$ python -q
>>> import numpy as np
>>> np.set_printoptions(precision=3, suppress=True, linewidth=200, sign=" ")
>>> feats = np.loadtxt("block7.csv", delimiter=",")
>>> print(feats)
[[ 1.  0.  0.  0.  0.]
 [ 0.  0.  1.  0.  0.]
 [ 0.  0.  0.  1.  0.]
 [ 0.  1.  0.  0.  0.]
 [ 0.  0.  0.  0.  1.]]
>>> other = feats / np.linalg.norm(feats, axis=1, keepdims=True)
>>> G = other @ other.T
>>> np.linalg.norm(other, axis=1)
array([ 1.,  1.,  1.,  1.,  1.])
>>> G[4]
array([ 0.,  0.,  0.,  0.,  1.])
>>> print(np.argwhere(np.triu(np.abs(G) > 0.95, 1)))
[]
>>> G
array([[ 1.,  0.,  0.,  0.,  0.],
       [ 0.,  1.,  0.,  0.,  0.],
       [ 0.,  0.,  1.,  0.,  0.],
       [ 0.,  0.,  0.,  1.,  0.],
       [ 0.,  0.,  0.,  0.,  1.]])
>>> rng = np.random.default_rng(1931)
>>> other = feats + rng.integers(-2, 3, (5, 1)) @ rng.integers(-2, 3, (1, 5))
>>> print(other)
[[ 5. -4. -4. -2.  4.]
 [ 2. -2. -1. -1.  2.]
 [ 4. -4. -4. -1.  4.]
 [-2.  3.  2.  1. -2.]
 [ 2. -2. -2. -1.  3.]]
>>> np.round(np.linalg.svd(other - feats, compute_uv=False), 3) + 0
array([ 13.675,   0.   ,   0.   ,   0.   ,   0.   ])
>>> np.abs(other - feats).sum(axis=1)
array([ 18.,   9.,  18.,   9.,   9.])
>>> np.round(np.linalg.norm(other, 1), 3), np.round(np.linalg.norm(other, np.inf), 3)
(np.float64(15.0), np.float64(19.0))
>>> np.round(np.linalg.norm(other[4], 1), 3), round(float(np.linalg.norm(other[4], np.inf)), 3)
(np.float64(10.0), 3.0)
>>> print(round(np.linalg.norm(other) ** 2 / np.linalg.norm(other, 2) ** 2, 3))
1.016
>>> round(np.linalg.norm(other, "nuc"), 3)
np.float64(17.387)
>>> np.linalg.norm(other, axis=0)
array([ 7.28 ,  7.   ,  6.403,  2.828,  7.   ])
>>> np.round(np.linalg.norm(other, 2), 3)
np.float64(14.031)
>>> M = np.load("layer16.npy")
>>> M
array([[ 0,  0,  0,  0],
       [ 0,  0,  0,  0],
       [ 2,  0,  0,  0],
       [ 0,  0,  0,  0],
       [ 5,  0,  0,  3],
       [ 0,  0,  0,  0],
       [ 8,  0,  0,  6],
       [ 5,  0,  0,  3],
       [ 8,  0,  0,  6],
       [ 0,  0,  0,  0],
       [ 2,  0,  0,  0],
       [ 0,  0,  0,  0],
       [ 0,  0,  0,  0],
       [ 5,  0,  0,  3]])
>>> Uu, sv, VT = np.linalg.svd(M)
>>> V = VT[:(sv > 1e-8).sum()]
>>> x = M[6] + -2 * M[0] + rng.integers(2) * np.eye(4)[1]
>>> print(x)
[ 8.  1.  0.  6.]
>>> np.linalg.matrix_rank(np.vstack([M, x]))
np.int64(3)
>>> rk = np.linalg.matrix_rank(M)
>>> rk
np.int64(2)
>>> N = np.linalg.svd(M)[2][rk:].T
>>> np.round(N @ N.T, 3) + 0
array([[ 0.,  0.,  0.,  0.],
       [ 0.,  1.,  0.,  0.],
       [ 0.,  0.,  1.,  0.],
       [ 0.,  0.,  0.,  0.]])
>>> np.linalg.matrix_rank(M.T @ M), np.linalg.matrix_rank(M @ M.T)
(np.int64(2), np.int64(2))
>>> np.allclose(M @ N, 0)
True
>>> N.shape
(4, 2)
>>> Uu, sv, VT = np.linalg.svd(M)
>>> sv.round(3) + 0
array([ 17.513,   1.813,   0.   ,   0.   ])
>>> other = Uu[:, :2] @ np.diag(sv[:2]) @ VT[:2]
>>> round(np.linalg.norm(M - other, 2), 3), np.round(sv[2], 3)
(np.float64(0.0), np.float64(0.0))
>>> print(round(np.linalg.norm(M - other) / np.linalg.norm(M), 3))
0.0
>>> u = np.array([5, 2])
>>> np.cross(M[5, :3], M[2, :3])
array([ 0,  0,  0])
>>> arr = np.load("case17.npy")
>>> arr
array([[ 1.   ,  0.9  ,  0.81 ,  0.729],
       [ 0.9  ,  1.   ,  0.9  ,  0.81 ],
       [ 0.81 ,  0.9  ,  1.   ,  0.9  ],
       [ 0.729,  0.81 ,  0.9  ,  1.   ]])
>>> Uu, sv, VT = np.linalg.svd(arr)
>>> sv
array([ 3.527,  0.31 ,  0.102,  0.061])
>>> np.argmax(sv[:-1] / (sv[1:] + 1e-6)) + 1
np.int64(1)
>>> other = Uu[:, :1] @ np.diag(sv[:1]) @ VT[:1]
>>> other
array([[ 0.838,  0.881,  0.881,  0.838],
       [ 0.881,  0.926,  0.926,  0.881],
       [ 0.881,  0.926,  0.926,  0.881],
       [ 0.838,  0.881,  0.881,  0.838]])
>>> print(round(np.abs(arr - other).max(), 3))
0.162
>>> np.linalg.matrix_rank(arr, rtol=0.05)
np.int64(2)
>>> round(np.linalg.norm(arr - other, 2), 3), np.round(sv[1], 3)
(np.float64(0.31), np.float64(0.31))
>>> np.linalg.matrix_rank(other)
np.int64(1)
>>> x = np.array([2, 0, 1, 2, 1])
>>> round(float(np.linalg.norm(x)), 3), round(float(np.linalg.norm(feats @ x)), 3)
(3.162, 3.162)
>>> round(np.linalg.det(feats), 3)
np.float64(1.0)
>>> np.sort(np.abs(np.degrees(np.angle(np.linalg.eigvals(feats)))))
array([   0.,    0.,    0.,  120.,  120.])
>>> print(np.abs(np.linalg.eigvals(feats)))
[ 1.  1.  1.  1.  1.]
>>> K = np.loadtxt("sample9.csv", delimiter=",")
>>> K
array([[-1.,  0.,  0.],
       [ 0.,  0.,  0.],
       [ 0.,  0.,  0.],
       [ 1., -2., -1.]])
>>> other = K[0, 0] * K[1:] - np.outer(K[1:, 0], K[0])
>>> print(other)
[[ 0. -0. -0.]
 [ 0. -0. -0.]
 [ 0.  2.  1.]]
>>> np.flatnonzero(~other.round(6).any(axis=1))
array([ 0,  1])
>>> K[:, 0] / K[0, 0]
array([ 1., -0., -0., -1.])
>>> rk = np.linalg.matrix_rank(K)
>>> rk
np.int64(2)
>>> N = np.linalg.svd(K)[2][rk:].T
>>> np.allclose(K @ N, 0)
True
>>> [int(np.linalg.matrix_rank(K[:, :j + 1])) for j in range(3)]
[1, 2, 2]
>>> other = K + rng.integers(-2, 3, (4, 2)) @ rng.integers(-2, 3, (2, 3))
>>> other
array([[ 0.,  1., -1.],
       [-6.,  2., -2.],
       [ 6., -2.,  2.],
       [ 7., -4.,  1.]])
>>> np.linalg.matrix_rank(other - K, tol=1e-8)
np.int64(2)
>>> other - K
array([[ 1.,  1., -1.],
       [-6.,  2., -2.],
       [ 6., -2.,  2.],
       [ 6., -2.,  2.]])
>>> A = np.load("w.npy")
>>> A
array([[ -9.825,  17.06 ,   8.542,   8.309],
       [ -9.846,  15.449,   6.984,   7.791],
       [ -9.521,  14.481,   9.5  ,   5.186],
       [ -9.373,  15.912,   9.608,   6.98 ],
       [-10.381, -19.107, -22.215, -13.144],
       [ -9.891,  16.66 ,   7.547,   4.213],
       [-11.975, -20.614, -21.53 , -10.467],
       [-11.282,  15.439,   7.593,   4.441],
       [-11.706,  16.725,   6.681,   5.799],
       [-12.394, -21.618, -20.887,  -9.416],
       [-10.391,  16.419,   7.925,   6.615],
       [ -8.678,  16.868,   8.814,   5.287],
       [ -9.339,  16.906,   6.808,   7.293],
       [-12.778, -23.329, -21.808,  -9.718]])
>>> lab = A[:, 0] > np.median(A[:, 0])
>>> u = A[lab].mean(axis=0) - A[~lab].mean(axis=0)
>>> np.argsort(-np.abs(u).round(6), kind="stable")
array([ 1,  2,  3,  0])
>>> ((A - A.mean(axis=0)) @ u > 0).astype(int)
array([ 1,  1,  1,  1,  0,  1,  0,  1,  1,  0,  1,  1,  1,  0])
>>> other = np.array([[-1, -1], [0, -1], [-2, 1], [1, 1]])
>>> cent = np.array([[0, 4, 3, -4, -4], [-3, 5, 5, -4, 0]])
>>> F = other @ cent + 0.02 * rng.normal(size=(4, 5))
>>> print(F)
[[ 3.009 -9.028 -7.963  8.029  3.99 ]
 [ 3.019 -5.    -5.013  4.003  0.037]
 [-3.007 -3.002 -1.026  4.024  8.028]
 [-3.005  9.042  8.02  -7.98  -4.029]]
>>> w, V = np.linalg.eigh(arr)
>>> V @ np.diag(w) @ V.T
array([[ 1.   ,  0.9  ,  0.81 ,  0.729],
       [ 0.9  ,  1.   ,  0.9  ,  0.81 ],
       [ 0.81 ,  0.9  ,  1.   ,  0.9  ],
       [ 0.729,  0.81 ,  0.9  ,  1.   ]])
>>> round(w.sum(), 3), np.trace(arr)
(np.float64(4.0), np.float64(4.0))
>>> np.round(V.T @ arr @ V, 3) + 0
array([[ 0.061,  0.   ,  0.   ,  0.   ],
       [ 0.   ,  0.102,  0.   ,  0.   ],
       [ 0.   ,  0.   ,  0.31 ,  0.   ],
       [ 0.   ,  0.   ,  0.   ,  3.527]])
>>> np.unique(w.round(6) + 0, return_counts=True)[1]
array([ 1,  1,  1,  1])
>>> np.linalg.svd(arr, compute_uv=False)
array([ 3.527,  0.31 ,  0.102,  0.061])
>>> theta = np.radians(120)
>>> Rm = np.eye(3)
>>> Rm[0, 0] = Rm[2, 2] = np.cos(theta)
>>> Rm[0, 2], Rm[2, 0] = -np.sin(theta), np.sin(theta)
>>> Rm
array([[-0.5  ,  0.   , -0.866],
       [ 0.   ,  1.   ,  0.   ],
       [ 0.866,  0.   , -0.5  ]])
>>> other = K @ Rm.T
>>> print(np.linalg.svd(K, compute_uv=False), np.linalg.svd(other, compute_uv=False))
[ 2.488  0.899  0.   ] [ 2.488  0.899  0.   ]
>>> np.allclose(K @ K.T, other @ other.T)
True
>>> np.allclose(np.linalg.norm(K, axis=1), np.linalg.norm(other, axis=1))
True
>>> lab = rng.permutation(3)
>>> other = Rm[:, lab] * rng.choice([-1, 1], 3)
>>> other
array([[ 0.5  , -0.866, -0.   ],
       [-0.   ,  0.   , -1.   ],
       [-0.866, -0.5  , -0.   ]])
>>> Uu, _, VT = np.linalg.svd(Rm.T @ other)
>>> lab
array([ 0,  2,  1])
>>> print(np.round(Uu @ VT, 3) + 0)
[[-1.  0.  0.]
 [ 0.  0. -1.]
 [ 0.  1.  0.]]
